% ipython --no-banner

In [1]: import numpy as np

In [2]: np.set_printoptions(precision=1, suppress=True, linewidth=120)

In [3]: def rnd(a):
   ...:     return np.round(a, 1) + 0
   ...: 

In [4]: F = np.load("x.npy")

In [5]: F
Out[5]: 
array([[ 0,  4,  1, -5, -4, -4, -4, -5,  2, -2,  2],
       [ 4, -1,  0,  3, -1, -3, -4, -3, -2, -4,  4],
       [-5, -4, -5,  2,  1,  2,  1,  5, -2,  0,  0],
       [-3,  1,  4, -4, -5, -2,  2,  1, -1,  4, -4],
       [-4,  0, -5,  4,  3,  5, -4,  3, -2, -2,  2],
       [ 4,  5,  1,  4, -4,  0, -3,  2, -2,  5, -5],
       [-2,  0,  1,  2, -1, -5, -5,  2,  0,  3, -3],
       [-2,  1,  5, -4,  5, -3, -4,  4,  0,  2, -2],
       [-4, -2,  2,  0,  5, -5, -1,  4, -3, -1,  1],
       [ 1,  1,  4,  1, -4, -2, -3,  4, -4,  2, -2],
       [ 1, -5,  4,  2,  1,  0,  0,  4,  3, -5,  5]])

In [6]: np.argsort(-np.linalg.norm(F, axis=0).round(6), kind="stable")[:3]
Out[6]: array([7, 4, 2])

In [7]: np.linalg.matrix_rank(F, rtol=0.1)
Out[7]: np.int64(10)

In [8]: [round(float(x), 1) for x in np.linalg.svd(F, compute_uv=False)[:3]]
Out[8]: [19.0, 16.3, 14.3]

In [9]: u, r1 = F[10], F[8]

In [10]: u @ r1
Out[10]: np.int64(36)

In [11]: p = (u @ r1) / (u @ u) * u

In [12]: np.outer(u, r1)
Out[12]: 
array([[ -4,  -2,   2,   0,   5,  -5,  -1,   4,  -3,  -1,   1],
       [ 20,  10, -10,   0, -25,  25,   5, -20,  15,   5,  -5],
       [-16,  -8,   8,   0,  20, -20,  -4,  16, -12,  -4,   4],
       [ -8,  -4,   4,   0,  10, -10,  -2,   8,  -6,  -2,   2],
       [ -4,  -2,   2,   0,   5,  -5,  -1,   4,  -3,  -1,   1],
       [  0,   0,   0,   0,   0,   0,   0,   0,   0,   0,   0],
       [  0,   0,   0,   0,   0,   0,   0,   0,   0,   0,   0],
       [-16,  -8,   8,   0,  20, -20,  -4,  16, -12,  -4,   4],
       [-12,  -6,   6,   0,  15, -15,  -3,  12,  -9,  -3,   3],
       [ 20,  10, -10,   0, -25,  25,   5, -20,  15,   5,  -5],
       [-20, -10,  10,   0,  25, -25,  -5,  20, -15,  -5,   5]])

In [13]: np.linalg.matrix_rank(np.outer(u, r1))
Out[13]: np.int64(1)

In [14]: rnd(r1 - p)
Out[14]: array([-4.3, -0.5,  0.8, -0.6,  4.7, -5. , -1. ,  2.8, -3.9,  0.5, -0.5])
